$ python -q
>>> import numpy as np
>>> np.set_printoptions(precision=1, suppress=True, linewidth=140, legacy="1.25")
>>> K = np.load("out3.npy")
>>> print(K)
[[ -4 -10 -12  -4]
 [ -4 -10 -12  -4]
 [ -6 -15 -18  -6]]
>>> print(np.allclose(K[:-1].T @ np.linalg.lstsq(K[:-1].T, K[-1])[0], K[-1]))
True
>>> print(K @ np.linalg.pinv(K) @ K)
[[ -4. -10. -12.  -4.]
 [ -4. -10. -12.  -4.]
 [ -6. -15. -18.  -6.]]
>>> print(np.abs(np.diag(np.linalg.qr(K)[1])) > 1e-9)
[ True False False]
>>> M2 = np.array([[1, 0, -1], [2, 2, 0], [2, 2, -2], [2, 2, 1]])
>>> print(np.linalg.matrix_rank(np.vstack([K, M2.T])))
4
>>> print(np.vstack([K, M2.T]).shape)
(6, 4)
>>> print(M2.T @ K.T)
[[-56 -56 -84]
 [-52 -52 -78]
 [ 24  24  36]]
>>> U, s, vt = np.linalg.svd(K)
>>> print(s.round(1) + 0)
[34.2  0.   0. ]
>>> M2 = U[:, :1] @ np.diag(s[:1]) @ vt[:1]
>>> print(round(float(np.linalg.norm(K - M2) / np.linalg.norm(K)), 1))
0.0
>>> print(M2)
[[ -4. -10. -12.  -4.]
 [ -4. -10. -12.  -4.]
 [ -6. -15. -18.  -6.]]
>>> print(round(np.linalg.norm(K - M2, 2), 1), round(float(s[1]), 1))
0.0 0.0
>>> print(np.linalg.matrix_rank(M2))
1
>>> rng = np.random.default_rng(18)
>>> M2 = K + rng.integers(-2, 3, (3, 1)) @ rng.integers(-2, 3, (1, 4))
>>> print(M2)
[[ -2  -6 -14  -6]
 [ -5 -12 -11  -3]
 [ -7 -17 -17  -5]]
>>> print(np.abs(M2 - K).sum(axis=1))
[10  5  5]
>>> print(np.linalg.matrix_rank(M2 - K, tol=1e-8))
1
>>> print(np.round(np.linalg.svd(M2 - K, compute_uv=False), 1) + 0)
[6.5 0.  0. ]
>>> W0 = np.load("sample7.npy")
>>> print(W0)
[[ 4 -7]
 [-7  4]]
>>> # equal to its transpose
>>> vals, evecs = np.linalg.eig(W0)
>>> print(np.sort(np.linalg.eigvals(W0.T)))
[-3. 11.]
>>> print(np.sort(np.linalg.eigvals(W0 @ W0)))
[  9. 121.]
>>> print([round(float(np.linalg.det(W0[:i, :i])), 2) + 0 for i in range(1, 3)])
[4.0, -33.0]
>>> Q, evecs = np.linalg.qr(W0[:, :1])[0], np.linalg.qr(W0[:, 1:])[0]
>>> s = np.linalg.svd(Q.T @ evecs, compute_uv=False)
>>> print(s)
[0.9]
>>> print(round(float(np.linalg.norm(Q @ Q.T - evecs @ evecs.T, 2)), 1))
0.5
>>> vals, evecs = np.linalg.eigh(W0)
>>> print(vals)
[-3. 11.]
>>> print(np.linalg.eigvalsh(W0 + -3 * np.eye(2)))
[-6.  8.]
>>> print(np.round(evecs.T @ W0 @ evecs, 1) + 0)
[[-3.  0.]
 [ 0. 11.]]
>>> print(np.round(evecs.T @ evecs, 1) + 0)
[[1. 0.]
 [0. 1.]]
>>> print(np.unique(vals.round(6) + 0, return_counts=True)[1])
[1 1]
>>> m1 = np.loadtxt("test7.csv", delimiter=",")
>>> print(m1)
[[-0.7  0.4  0.1  0.5]
 [ 0.5 -0.2  0.2  0.8]
 [ 0.2  0.3 -0.9  0.2]
 [ 0.4  0.8  0.3 -0.1]]
>>> # columns are unit length and at right angles
>>> proj = np.triu(np.array([[3, -1, 0, -1], [-3, -1, -1, 2], [3, -3, 3, -3], [-2, -2, -1, -3]]), 1) + np.eye(4)
>>> M2 = proj @ m1 @ np.linalg.inv(proj)
>>> print(proj @ m1 - m1 @ proj)
[[-0.9 -1.4 -0.1 -1.9]
 [ 0.7  1.9  1.3  1. ]
 [-1.3 -2.4 -0.6 -2.8]
 [ 0.   0.4  0.8 -0.4]]
>>> print(np.round(np.poly(M2), 1) + 0)
[ 1.  2.  0. -2. -1.]
>>> print(np.round(np.trace(M2), 1), round(float(np.trace(m1)), 1))
-2.0 -2.0
>>> M2 = np.linalg.inv(m1)
>>> print(round(np.linalg.det(m1) * np.linalg.det(M2), 1))
1.0
>>> print((np.abs(M2) > 1e-9).astype(int))
[[1 1 1 1]
 [1 1 1 1]
 [1 1 1 1]
 [1 1 1 1]]
>>> T = np.stack([m1, 3 * m1, m1[::-1]])
>>> print(np.linalg.norm(T, axis=(1, 2)))
[2. 6. 2.]
>>> print((T @ m1.T).shape)
(3, 4, 4)
>>> print(np.round(T.sum(axis=0), 1) + 0)
[[-2.5  2.5  0.7  2.1]
 [ 2.3 -0.5 -0.2  3.4]
 [ 1.2  0.9 -3.6  1.5]
 [ 1.   3.8  1.3  0. ]]
>>> print(np.linalg.det(T))
[ -1. -81.  -1.]
>>> print(np.linalg.matrix_rank(T.reshape(3, -1)))
2
>>> print(np.round(np.einsum("bij,cij->bc", T, T), 1) + 0)
[[ 4. 12.  0.]
 [12. 36.  0.]
 [ 0.  0.  4.]]
